In [1]: import numpy as np

In [2]: np.set_printoptions(suppress=True, linewidth=160)

In [3]: A2 = np.array([[1, 5, 1, 5], [3, 3, 3, 2], [2, 1, 5, 2], [1, 4, 3, 4]])

In [4]: cent = np.array([[4]])

In [5]: X = np.block([[A2, np.zeros((4, 1))], [np.zeros((1, 4)), cent]])

In [6]: X
Out[6]: 
array([[1., 5., 1., 5., 0.],
       [3., 3., 3., 2., 0.],
       [2., 1., 5., 2., 0.],
       [1., 4., 3., 4., 0.],
       [0., 0., 0., 0., 4.]])

In [7]: left, sv, vt = np.linalg.svd(X, full_matrices=False)

In [8]: np.round(np.sqrt((sv ** 2).sum()), 2), np.round(np.linalg.norm(X), 2)
Out[8]: (np.float64(13.23), np.float64(13.23))

In [9]: np.abs(left[:, 0]).round(6).argmax()
Out[9]: np.int64(0)

In [10]: np.round(np.cumsum(sv ** 2) / np.sum(sv ** 2), 2)
Out[10]: array([0.77, 0.89, 0.98, 1.  , 1.  ])

In [11]: rng = np.random.default_rng(6685)

In [12]: A2 = X + rng.integers(-2, 3, (5, 4)) @ rng.integers(-2, 3, (4, 5))

In [13]: A2
Out[13]: 
array([[-4.,  2., 11., -1.,  8.],
       [ 4.,  5., -3.,  2., -5.],
       [ 9.,  5., -1., 16., -7.],
       [-2.,  4.,  5.,  8.,  1.],
       [-1.,  0., -2., -2.,  3.]])

In [14]: np.round(np.linalg.svd(A2 - X, compute_uv=False), 2) + 0
Out[14]: array([24.08,  9.61,  3.62,  0.87,  0.  ])

In [15]: np.abs(A2 - X).sum(axis=1)
Out[15]: array([32., 14., 38., 10.,  6.])

In [16]: assert X == X.T
ValueError: The truth value of an array with more than one element is ambiguous. Use a.any() or a.all()


In [17]: np.trace(X)
Out[17]: np.float64(17.0)

In [18]: t = np.sort(rng.uniform(-2, 2, 33))

In [19]: K = np.c_[t, t ** 2, t ** 3] @ np.array([[1, 0, -3, -1, 0, -3, -2, 3, 0, -1, 0],
    ...:     [3, 1, -2, -1, 2, -3, -3, 3, 1, -3, 2],
    ...:     [-3, -2, -3, 1, -3, -3, 2, 3, -2, 1, -3]])

In [20]: K.round(2) + 0
Out[20]: 
array([[ 32.25,  18.96,  20.85,  -9.44,  30.36,  17.  , -22.73, -17.  ,  18.96, -17.14,  30.36],
       [ 23.78,  13.94,  15.37,  -6.75,  22.45,  12.28, -16.6 , -12.28,  13.94, -12.93,  22.45],
       [ 14.39,   8.42,   9.52,  -3.82,  13.71,   7.38,  -9.78,  -7.38,   8.42,  -8.11,  13.71],
       [ 13.03,   7.63,   8.7 ,  -3.4 ,  12.45,   6.71,  -8.8 ,  -6.71,   7.63,  -7.39,  12.45],
       [ 10.29,   6.04,   7.07,  -2.56,   9.9 ,   5.39,  -6.81,  -5.39,   6.04,  -5.93,   9.9 ],
       [  8.61,   5.07,   6.08,  -2.06,   8.35,   4.6 ,  -5.6 ,  -4.6 ,   5.07,  -5.02,   8.35],
       [  7.66,   4.53,   5.53,  -1.78,   7.47,   4.17,  -4.91,  -4.17,   4.53,  -4.5 ,   7.47],
       [  7.21,   4.27,   5.27,  -1.64,   7.05,   3.97,  -4.59,  -3.97,   4.27,  -4.24,   7.05],
       [  3.9 ,   2.37,   3.37,  -0.69,   3.98,   2.53,  -2.22,  -2.53,   2.37,  -2.37,   3.98],
       [  3.86,   2.35,   3.35,  -0.68,   3.94,   2.52,  -2.19,  -2.52,   2.35,  -2.34,   3.94],
       [  3.8 ,   2.32,   3.32,  -0.66,   3.89,   2.49,  -2.15,  -2.49,   2.32,  -2.31,   3.89],
       [  2.46,   1.55,   2.54,  -0.3 ,   2.63,   1.94,  -1.21,  -1.94,   1.55,  -1.52,   2.63],
       [  0.3 ,   0.3 ,   1.1 ,   0.17,   0.54,   0.93,   0.18,  -0.93,   0.3 ,  -0.16,   0.54],
       [  0.05,   0.14,   0.79,   0.18,   0.26,   0.71,   0.28,  -0.71,   0.14,   0.01,   0.26],
       [  0.04,   0.  ,  -0.12,  -0.04,   0.  ,  -0.12,  -0.08,   0.12,   0.  ,  -0.04,   0.  ],
       [  0.39,   0.03,  -0.91,  -0.29,   0.08,  -0.97,  -0.65,   0.97,   0.03,  -0.42,   0.08],
       [  0.48,   0.04,  -1.14,  -0.36,   0.1 ,  -1.23,  -0.8 ,   1.23,   0.04,  -0.53,   0.1 ],
       [  0.96,  -0.03,  -2.78,  -0.69,   0.1 ,  -3.09,  -1.69,   3.09,  -0.03,  -1.3 ,   0.1 ],
       [  1.12,  -0.72,  -6.81,  -0.99,  -0.65,  -7.66,  -2.83,   7.66,  -0.72,  -2.69,  -0.65],
       [  0.82,  -1.32,  -9.21,  -0.99,  -1.4 , -10.36,  -3.13,  10.36,  -1.32,  -3.29,  -1.4 ],
       [  0.67,  -1.55, -10.08,  -0.97,  -1.7 , -11.33,  -3.19,  11.33,  -1.55,  -3.48,  -1.7 ],
       [  0.62,  -1.63, -10.33,  -0.96,  -1.8 , -11.62,  -3.21,  11.62,  -1.63,  -3.53,  -1.8 ],
       [  0.26,  -2.12, -12.01,  -0.9 ,  -2.44, -13.49,  -3.27,  13.49,  -2.12,  -3.86,  -2.44],
       [ -0.59,  -3.13, -15.17,  -0.71,  -3.78, -17.01,  -3.24,  17.01,  -3.13,  -4.37,  -3.78],
       [ -2.25,  -4.88, -20.16,  -0.27,  -6.14, -22.52,  -2.91,  22.52,  -4.88,  -4.99,  -6.14],
       [ -3.23,  -5.85, -22.78,   0.  ,  -7.46, -25.4 ,  -2.62,  25.4 ,  -5.85,  -5.23,  -7.46],
       [ -5.8 ,  -8.27, -28.98,   0.74, -10.8 , -32.19,  -1.72,  32.19,  -8.27,  -5.67, -10.8 ],
       [ -6.28,  -8.7 , -30.06,   0.88, -11.4 , -33.36,  -1.54,  33.36,  -8.7 ,  -5.72, -11.4 ],
       [ -7.51,  -9.8 , -32.76,   1.25, -12.93, -36.31,  -1.05,  36.31,  -9.8 ,  -5.84, -12.93],
       [ -8.12, -10.35, -34.08,   1.43, -13.7 , -37.74,  -0.8 ,  37.74, -10.35,  -5.89, -13.7 ],
       [ -8.48, -10.67, -34.85,   1.54, -14.14, -38.58,  -0.65,  38.58, -10.67,  -5.92, -14.14],
       [ -9.58, -11.64, -37.15,   1.87, -15.49, -41.07,  -0.18,  41.07, -11.64,  -5.98, -15.49],
       [ -9.97, -11.97, -37.93,   1.99, -15.96, -41.93,  -0.01,  41.93, -11.97,  -6.  , -15.96]])

In [21]: dist = np.linalg.norm(K[:, None] - K[None], axis=-1)

In [22]: (dist + 1e9 * np.eye(33)).round(6).argmin(axis=1)
Out[22]: array([ 1,  0,  3,  2,  5,  6,  7,  6,  9,  8,  9, 10, 13, 12, 13, 16, 15, 16, 19, 20, 21, 20, 21, 22, 25, 24, 27, 26, 29, 30, 29, 32, 31])

In [23]: dist[8].round(6).argsort(kind="stable")[:4]
Out[23]: array([ 8,  9, 10, 11])
